% python3 -q
>>> import numpy as np
>>> from numpy import linalg as LA
>>> np.set_printoptions(suppress=True, linewidth=200)
>>> m1 = np.load("dump.npy")
>>> m1
array([[ 0.7, -2. ,  0.7,  1.1],
       [-0.1, -0.9,  0.2,  1.4],
       [ 0.7,  0.6,  0.2,  0. ],
       [ 1.5, -1.9,  1.2, -1.9]])
>>> x = np.array([-9, -3, 2, -7])
>>> rhs = m1 @ x
>>> rhs.round(1)
array([-6.6, -5.8, -7.7,  7.9])
>>> np.round(LA.solve(m1, rhs + m1[:, 0]), 1)
array([-8., -3.,  2., -7.])
>>> np.round(LA.solve(m1, 3 * rhs), 1)
array([-27.,  -9.,   6., -21.])
>>> np.round(LA.solve(m1, rhs), 1)
array([-9., -3.,  2., -7.])
>>> Q = m1.astype(float).copy()
>>> for j in range(4):
...     Q[:, j] -= Q[:, :j] @ (Q[:, :j].T @ Q[:, j])
...     Q[:, j] /= LA.norm(Q[:, j])
... 
>>> np.round(Q.T @ m1, 1) + 0
array([[ 1.8, -2.1,  1.3, -1.2],
       [ 0. ,  2.1, -0.5, -1.1],
       [ 0. ,  0. ,  0.1, -0.9],
       [ 0. ,  0. ,  0. ,  1.8]])
>>> np.round(Q.T @ Q, 1) + 0
array([[1., 0., 0., 0.],
       [0., 1., 0., 0.],
       [0., 0., 1., 0.],
       [0., 0., 0., 1.]])
>>> print(Q.round(1))
[[ 0.4 -0.6 -0.7  0.2]
 [-0.1 -0.5  0.5  0.7]
 [ 0.4  0.7 -0.2  0.6]
 [ 0.8 -0.1  0.4 -0.3]]
>>> J = np.load("m.npy")
>>> print(J)
[[3 0]
 [0 0]]
>>> gram = J.T @ J
>>> np.round(LA.eigvalsh(gram)[::-1], 1)
array([9., 0.])
>>> np.round(LA.svd(J, compute_uv=False) ** 2, 1)
array([9., 0.])
>>> gram
array([[9, 0],
       [0, 0]])
>>> LA.matrix_rank(gram)
np.int64(1)
>>> out = np.array([[4, 2, -1], [2, 3, 4]])
>>> J @ out
array([[12,  6, -3],
       [ 0,  0,  0]])
>>> np.einsum("ij,ij->i", J, J)
array([9, 0])
>>> out = J[0, 0] * J[1:] - np.outer(J[1:, 0], J[0])
>>> out
array([[0, 0]])
>>> np.flatnonzero(~out.round(6).any(axis=1))
array([0])
>>> print(J[:, 0] / J[0, 0])
[1. 0.]
>>> ev, evecs = LA.eigh(J)
>>> x = np.array([1, 5])
>>> evecs * np.maximum(ev, 0) @ evecs.T
array([[3., 0.],
       [0., 0.]])
>>> np.abs(J).sum(axis=1).max(), np.abs(ev).max()
(np.int64(3), np.float64(3.0))
>>> x @ J @ x
np.int64(3)
>>> np.round(LA.eigvalsh(J[1:, 1:]), 1)
array([0.])
>>> np.round(np.sort(LA.eigvals(J)), 1)
array([0., 3.])
>>> try:
...     LA.inv(J)
... except LA.LinAlgError as e:
...     print(repr(e))
... 
LinAlgError('Singular matrix')
>>> np.prod(np.diag(J)), round(LA.det(J), 1)
(np.int64(0), np.float64(0.0))
>>> LA.matrix_rank(J - J[0, 0] * np.eye(2))
np.int64(1)
>>> out = np.array([[0, -2, 2], [2, -2, 0], [1, 0, 2]])
>>> X = out + out.T
>>> X
array([[ 0,  0,  3],
       [ 0, -4,  0],
       [ 3,  0,  4]])
>>> x = np.array([2, 2, -3])
>>> rhs = X @ x
>>> b, lr = np.zeros(3), 1 / LA.norm(X, 2) ** 2
>>> for i in range(20):
...     b -= lr * X.T @ (X @ b - rhs)
...     if i % 5 == 0: print(i, round(LA.norm(X @ b - rhs), 1))
... 
0 6.1
5 3.1
10 2.0
15 1.3
>>> round(LA.cond(X), 1)
np.float64(3.5)
>>> np.count_nonzero(X)
np.int64(4)
>>> np.abs(X).max()
np.int64(4)
>>> x = np.array([-6, 0, -2])
>>> rhs = X @ x
>>> print(rhs)
[ -6   0 -26]
>>> print(np.round(LA.solve(X, rhs + X[:, 1]), 1))
[-6.  1. -2.]
>>> np.round(LA.solve(X, 2 * rhs), 1)
array([-12.,  -0.,  -4.])
>>> A = np.load("block15.npy")
>>> A
array([[-2, -2,  1,  4],
       [-3, -1, -2, -3],
       [ 4,  3,  5, -5],
       [ 4,  0,  5, 10]])
>>> rng = np.random.default_rng(747)
>>> labels = rng.permutation(4)
>>> print(labels)
[0 2 3 1]
>>> out = A[labels][:, labels]
>>> np.trace(out)
np.int64(12)
>>> out
array([[-2,  1,  4, -2],
       [ 4,  5, -5,  3],
       [ 4,  5, 10,  0],
       [-3, -2, -3, -1]])
>>> np.allclose(out, A)
False
>>> np.diag(out)
array([-2,  5, 10, -1])
>>> out = A + rng.integers(-2, 3, (4, 3)) @ rng.integers(-2, 3, (3, 4))
>>> out
array([[-8, -2,  7, -2],
       [-1, -1,  0, -5],
       [ 0,  3,  5, -5],
       [ 0,  0, 11,  4]])
>>> np.round(LA.svd(out - A, compute_uv=False), 1) + 0
array([14.2,  4.8,  0. ,  0. ])
>>> print(np.abs(out - A).sum(axis=1))
[18  6  4 16]
>>> LA.matrix_rank(out - A, tol=1e-8)
np.int64(2)
>>> x = np.array([3, -7, 8, 4])
>>> rhs = out @ x
>>> b, lr = np.zeros(4), 1 / LA.norm(out, 2) ** 2
>>> for i in range(250):
...     b -= lr * out.T @ (out @ b - rhs)
...     if i % 50 == 0: print(i, round(LA.norm(out @ b - rhs), 1))
... 
0 37.5
50 6.1
100 2.7
150 1.2
200 0.5
>>> b.round(1)
array([ 2.9, -6.9,  8. ,  4. ])
>>> rk = LA.matrix_rank(A)
>>> rk
np.int64(3)
>>> ns = LA.svd(A)[2][rk:].T
>>> [int(LA.matrix_rank(A[:i])) for i in range(1, len(A) + 1)]
[1, 2, 3, 3]
>>> LA.matrix_rank(A.T @ A), LA.matrix_rank(A @ A.T)
(np.int64(3), np.int64(3))
>>> [int(LA.matrix_rank(np.delete(A, i, axis=0))) for i in range(4)]
[3, 3, 2, 3]
>>> print(np.allclose(A @ ns, 0))
True
>>> arr = np.loadtxt("data.csv", delimiter=",")
>>> arr
array([[ 2.9,  1. , -0.8],
       [ 3.1,  0.3, -0.6],
       [ 3.3,  1. , -1. ],
       [ 3.3,  0.8, -0.8],
       [ 3.2,  1. , -1.2],
       [ 3. ,  1. , -0.9],
       [ 3.4,  0.9, -0.1],
       [ 3.3,  1. , -0.7],
       [ 2.5,  0.9, -0.8],
       [ 2.6,  1.1, -1.2],
       [ 3.3,  0.2, -1. ],
       [ 3. , -3.1,  1.2],
       [ 2.6, -2.8,  1.4],
       [ 2.7, -3.2,  1.2],
       [ 3.2, -3.2,  1.2],
       [ 2.5, -2.9,  0.9],
       [ 3.4, -3.2,  0.9],
       [ 3.3, -3. ,  1.2],
       [ 3. , -2.7,  1.3],
       [ 2.9, -3.2,  0.2],
       [ 2.9, -2.6,  0.9],
       [ 2.9, -3.2,  0.9]])
>>> gram = np.cov(arr, rowvar=False)
>>> np.round(np.corrcoef(arr[:, 1], arr[:, 2])[0, 1], 1)
np.float64(-0.9)
>>> out = np.array([[1, 1], [1, -1]])
>>> mat = np.kron(out, np.kron(out, out))[rng.permutation(8)][:4]
>>> mat
array([[ 1, -1,  1, -1, -1,  1, -1,  1],
       [ 1, -1,  1, -1,  1, -1,  1, -1],
       [ 1,  1, -1, -1,  1,  1, -1, -1],
       [ 1, -1, -1,  1,  1, -1, -1,  1]])
>>> print(LA.matrix_rank(mat))
4
>>> print(np.unravel_index(np.abs(mat).argmax(), mat.shape))
(np.int64(0), np.int64(0))
>>> mat.sum(axis=0)
array([ 4, -2,  0, -2,  2,  0, -2,  0])
>>> np.round(LA.svd(mat, compute_uv=False), 1)
array([2.8, 2.8, 2.8, 2.8])
>>> mat.shape
(4, 8)
>>> np.abs(mat).max()
np.int64(1)
>>> mat - mat[0]
array([[ 0,  0,  0,  0,  0,  0,  0,  0],
       [ 0,  0,  0,  0,  2, -2,  2, -2],
       [ 0,  2, -2,  0,  2,  0,  0, -2],
       [ 0,  0, -2,  2,  2, -2,  0,  0]])
>>> t3 = np.stack([mat, 4 * mat, mat[::-1]])
>>> np.round(LA.norm(t3, axis=(1, 2)), 1)
array([ 5.7, 22.6,  5.7])
>>> x = np.array([3, 3, 9, 9, 9, 4, 8, 1])
>>> a = np.maximum(mat @ x, 0)
>>> np.round(np.tanh(mat @ x), 1)
array([-1.,  1., -1., -1.])
>>> np.flatnonzero(a > 1e-9)
array([1])
>>> np.maximum(mat @ (3 * x), 0)
array([ 0, 36,  0,  0])
>>> np.maximum(mat @ x, 0) - np.maximum(-mat @ x, 0)
array([-12,  12,  -8,  -2])
>>> F = np.load("sample19.npy")
>>> F
array([[-2, -8,  9],
       [ 1,  2, -8],
       [-2, -8,  9]])
>>> np.round(LA.norm(F, 2) / LA.norm(F), 1)
np.float64(1.0)
>>> LA.matrix_rank(F, rtol=0.1)
np.int64(2)
>>> [round(float(x), 1) for x in LA.svd(F, compute_uv=False)[:3]]
[18.8, 3.5, 0.0]
>>> LA.cond(F) > 100
np.True_
>>> np.argsort(-LA.norm(F, axis=0).round(6), kind="stable")[:3]
array([2, 1, 0])
>>> W1 = np.array([[3, -1, -3, -3, 1], [0, 1, -2, 0, 3], [-2, 1, 3, 2, 1]])
>>> b = np.array([1, 1, 0, 0, 3])
>>> act = np.maximum(F @ W1 + b, 0)
>>> LA.matrix_rank(act)
np.int64(2)
>>> np.round((act > 0).mean(axis=0), 1)
array([0.3, 0.7, 0.7, 0.7, 0.3])
>>> W2 = np.array([[2, 0], [0, 1], [0, 2], [-1, 0], [-1, -2]])
>>> W1 @ W2
array([[ 8, -9],
       [-3, -9],
       [-7,  5]])
>>> act @ W2
array([[-24, 102],
       [ 38,  -4],
       [-24, 102]])
>>> (act @ W2).round(6).argmax(axis=1)
array([1, 0, 1])
>>> left, sv, Vh = LA.svd(F)
>>> evecs = Vh[:(sv > 1e-8).sum()]
>>> x = F[2] + 4 * F[0] + rng.integers(2) * np.eye(3)[1]
>>> x
array([-10., -39.,  45.])
>>> print(np.allclose(evecs.T @ evecs @ x, x))
False
>>> rk = LA.matrix_rank(F)
>>> rk
np.int64(2)
>>> ns = LA.svd(F)[2][rk:].T
>>> np.round(ns[:, 0] / ns[np.abs(ns[:, 0]).round(6).argmax(), 0], 1)
array([ 1. , -0.2,  0.1])
>>> [int(LA.matrix_rank(F[:i])) for i in range(1, len(F) + 1)]
[1, 2, 2]
>>> Q, _ = LA.qr(np.array([[0.9, -0.5, 1.4], [-1.1, 1.1, 1.2], [-1.1, 1.4, 1.5]]))
>>> ev = np.array([3, 1, 1])
>>> M = Q @ np.diag(ev) @ Q.T
>>> M.round(1)
array([[ 1.5, -0.6, -0.6],
       [-0.6,  1.7,  0.7],
       [-0.6,  0.7,  1.7]])
>>> Q, Rm = LA.qr(M)
>>> print(Q.round(1))
[[-0.9 -0.4  0.3]
 [ 0.4 -0.9 -0.3]
 [ 0.4 -0.2  0.9]]
>>> print(np.round(np.abs(np.diag(Rm)), 1))
[1.7 1.4 1.2]
>>> np.round(abs(Rm[0, 0]), 1), np.round(LA.norm(M[:, 0]), 1)
(np.float64(1.7), np.float64(1.7))
>>> np.allclose(Rm.T @ Rm, M.T @ M)
True
>>> Rm.round(1)
array([[-1.7,  1.4,  1.4],
       [ 0. , -1.4, -0.7],
       [ 0. ,  0. ,  1.2]])
>>> t3 = np.stack([M, 3 * M, M[::-1]])
>>> LA.matrix_rank(t3)
array([3, 3, 3])
>>> np.round(LA.norm(t3, axis=(1, 2)), 1)
array([3.3, 9.9, 3.3])
>>> print(LA.matrix_rank(t3.reshape(3, -1)))
2
>>> (t3 @ M.T).shape
(3, 3, 3)
>>> x = np.array([1, -1, 2])
>>> np.round(M @ (2 * x), 1)
array([ 1.8, -1.7,  4.3])
>>> np.round(M @ np.ones(3), 1)
array([0.3, 1.9, 1.9])
>>> out = np.array([[0, 3, 3], [3, 1, 3], [0, 1, 0]])
>>> np.round(M @ out, 1)
array([[-1.8,  3.3,  2.7],
       [ 5.2,  0.7,  3.4],
       [ 2.2,  0.7,  0.4]])
>>> print(np.round(np.einsum("ik,kj->ji", M, out), 1))
[[-1.8  5.2  2.2]
 [ 3.3  0.7  0.7]
 [ 2.7  3.4  0.4]]
>>> np.round(np.einsum("ij->j", M), 1)
array([0.3, 1.9, 1.9])
>>> np.round(out.T @ M.T, 1)
array([[-1.8,  5.2,  2.2],
       [ 3.3,  0.7,  0.7],
       [ 2.7,  3.4,  0.4]])
>>> print(LA.matrix_rank(np.vstack([M, out.T])))
3
